$ ipython --no-banner

In [1]: import numpy as np

In [2]: from numpy import linalg as LA

In [3]: np.set_printoptions(precision=2, suppress=True, linewidth=160, sign=" ")

In [4]: tidy = lambda a: np.round(a, 2) + 0

In [5]: q, _ = LA.qr(np.array([[-1.6, -0.1, -0.8, -1.6, 0.3],
   ...:     [0.3, 0.5, -0.9, -0.9, 0.0],
   ...:     [-0.8, 1.3, -1.0, 0.7, -0.2],
   ...:     [-0.2, -0.8, -1.0, -0.1, -0.4],
   ...:     [-0.1, 0.8, -1.7, 1.2, 1.9]]))

In [6]: m1 = 3 * q

In [7]: tidy(m1)
Out[7]: 
array([[-2.63,  0.7 , -0.01,  0.93,  0.86],
       [ 0.49, -0.95,  1.18,  2.51, -0.43],
       [-1.31, -1.95, -0.29, -0.64, -1.73],
       [-0.33,  1.43,  2.07, -0.62, -1.48],
       [-0.16, -1.33,  1.8 , -1.02,  1.71]])

In [8]: Y = LA.inv(m1)

In [9]: np.allclose(Y, m1.T)
Out[9]: False

In [10]: tidy(LA.inv(Y))
Out[10]: 
array([[-2.63,  0.7 , -0.01,  0.93,  0.86],
       [ 0.49, -0.95,  1.18,  2.51, -0.43],
       [-1.31, -1.95, -0.29, -0.64, -1.73],
       [-0.33,  1.43,  2.07, -0.62, -1.48],
       [-0.16, -1.33,  1.8 , -1.02,  1.71]])

In [11]: tidy(LA.svd(m1, compute_uv=False))
Out[11]: array([ 3.,  3.,  3.,  3.,  3.])

In [12]: tidy(LA.norm(m1, axis=0))
Out[12]: array([ 3.,  3.,  3.,  3.,  3.])

In [13]: tidy(m1.T @ m1)
Out[13]: 
array([[ 9.,  0.,  0.,  0.,  0.],
       [ 0.,  9.,  0.,  0.,  0.],
       [ 0.,  0.,  9.,  0.,  0.],
       [ 0.,  0.,  0.,  9.,  0.],
       [ 0.,  0.,  0.,  0.,  9.]])

In [14]: rng = np.random.default_rng(57078)

In [15]: A = (rng.random((5, 5)) < 0.3) + np.eye(5)

In [16]: A /= A.sum(axis=1, keepdims=True)

In [17]: tidy(A)
Out[17]: 
array([[ 0.4 ,  0.2 ,  0.2 ,  0.  ,  0.2 ],
       [ 0.33,  0.33,  0.  ,  0.  ,  0.33],
       [ 0.  ,  0.  ,  0.33,  0.33,  0.33],
       [ 0.  ,  0.  ,  0.  ,  1.  ,  0.  ],
       [ 0.  ,  0.  ,  0.33,  0.  ,  0.67]])

In [18]: # rows sum to 1

In [19]: tidy(LA.det(A))
Out[19]: np.float64(0.01)

In [20]: tidy(LA.matrix_power(A, 4))
Out[20]: 
array([[ 0.09,  0.06,  0.24,  0.22,  0.4 ],
       [ 0.1 ,  0.07,  0.26,  0.14,  0.44],
       [ 0.  ,  0.  ,  0.16,  0.58,  0.26],
       [ 0.  ,  0.  ,  0.  ,  1.  ,  0.  ],
       [ 0.  ,  0.  ,  0.26,  0.32,  0.42]])

In [21]: tidy(np.trace(A))
Out[21]: np.float64(2.73)

In [22]: tidy((A + A.T) / 2)
Out[22]: 
array([[ 0.4 ,  0.27,  0.1 ,  0.  ,  0.1 ],
       [ 0.27,  0.33,  0.  ,  0.  ,  0.17],
       [ 0.1 ,  0.  ,  0.33,  0.17,  0.33],
       [ 0.  ,  0.  ,  0.17,  1.  ,  0.  ],
       [ 0.1 ,  0.17,  0.33,  0.  ,  0.67]])

In [23]: tidy(np.sort(np.abs(LA.eigvals(A))))
Out[23]: array([ 0.11,  0.13,  0.63,  0.87,  1.  ])

In [24]: tidy(LA.det(A[::-1]))
Out[24]: np.float64(0.01)

In [25]: tidy(LA.det(2 * A)), tidy(LA.det(A))
Out[25]: (np.float64(0.24), np.float64(0.01))

In [26]: vec = np.array([4, 5, 5, 3, 4])

In [27]: h = np.maximum(A @ vec, 0)

In [28]: tidy(A.T @ h)
Out[28]: array([ 3.2 ,  2.32,  3.66,  4.33,  6.55])

In [29]: np.flatnonzero(h > 1e-9)
Out[29]: array([ 0,  1,  2,  3,  4])

In [30]: tidy(np.maximum(A @ vec, 0) - np.maximum(-A @ vec, 0))
Out[30]: array([ 4.4 ,  4.33,  4.  ,  3.  ,  4.33])

In [31]: tidy(h)
Out[31]: array([ 4.4 ,  4.33,  4.  ,  3.  ,  4.33])

In [32]: A.sum(axis=1)
Out[32]: array([ 1.,  1.,  1.,  1.,  1.])

In [33]: A @ np.ones(5)
Out[33]: array([ 1.,  1.,  1.,  1.,  1.])

In [34]: tidy(np.sort(np.abs(LA.eigvals(A)))[::-1])
Out[34]: array([ 1.  ,  0.87,  0.63,  0.13,  0.11])

In [35]: tidy(LA.matrix_power(A, 100))
Out[35]: 
array([[ 0.,  0.,  0.,  1.,  0.],
       [ 0.,  0.,  0.,  1.,  0.],
       [ 0.,  0.,  0.,  1.,  0.],
       [ 0.,  0.,  0.,  1.,  0.],
       [ 0.,  0.,  0.,  1.,  0.]])

In [36]: pr = np.eye(5)[4]

In [37]: for _ in range(4):
    ...:     pr = pr @ A
    ...:     print(pr.round(2))
    ...: 
[ 0.    0.    0.33  0.    0.67]
[ 0.    0.    0.33  0.11  0.56]
[ 0.    0.    0.3   0.22  0.48]
[ 0.    0.    0.26  0.32  0.42]

In [38]: Y = LA.inv(A)

In [39]: (np.abs(Y) > 1e-9).astype(int)
Out[39]: 
array([[ 1,  1,  1,  1,  1],
       [ 1,  1,  1,  1,  1],
       [ 0,  0,  1,  1,  1],
       [ 0,  0,  0,  1,  0],
       [ 0,  0,  1,  1,  1]])

In [40]: tidy(LA.slogdet(A)[0])
Out[40]: np.float64(1.0)

In [41]: tidy(LA.det(A) * LA.det(Y))
Out[41]: np.float64(1.0)

In [42]: tidy(LA.cond(A))
Out[42]: np.float64(19.55)

In [43]: tidy(LA.inv(Y))
Out[43]: 
array([[ 0.4 ,  0.2 ,  0.2 ,  0.  ,  0.2 ],
       [ 0.33,  0.33,  0.  ,  0.  ,  0.33],
       [ 0.  ,  0.  ,  0.33,  0.33,  0.33],
       [ 0.  ,  0.  ,  0.  ,  1.  ,  0.  ],
       [ 0.  ,  0.  ,  0.33,  0.  ,  0.67]])

In [44]: tidy(LA.det(A) * Y)
Out[44]: 
array([[ 0.04, -0.02, -0.04,  0.01,  0.02],
       [-0.04,  0.04,  0.07, -0.02, -0.04],
       [ 0.  ,  0.  ,  0.04, -0.01, -0.02],
       [ 0.  ,  0.  ,  0.  ,  0.01,  0.  ],
       [ 0.  ,  0.  , -0.02,  0.01,  0.02]])

In [45]: arr = np.array([[-1, 5, 5, -4], [-4, -4, -1, -1], [1, -1, 4, 4], [-1, -5, 0, -1]])

In [46]: arr
Out[46]: 
array([[-1,  5,  5, -4],
       [-4, -4, -1, -1],
       [ 1, -1,  4,  4],
       [-1, -5,  0, -1]])

In [47]: Y = arr / np.sqrt((arr ** 2).mean(axis=1, keepdims=True))

In [48]: LA.matrix_rank(Y) == LA.matrix_rank(arr)
Out[48]: np.True_

In [49]: tidy(Y[1])
Out[49]: array([-1.37, -1.37, -0.34, -0.34])

In [50]: tidy(LA.norm(Y, axis=1))
Out[50]: array([ 2.,  2.,  2.,  2.])

In [51]: arr - arr.mean(axis=1, keepdims=True)
Out[51]: 
array([[-2.25,  3.75,  3.75, -5.25],
       [-1.5 , -1.5 ,  1.5 ,  1.5 ],
       [-1.  , -3.  ,  2.  ,  2.  ],
       [ 0.75, -3.25,  1.75,  0.75]])
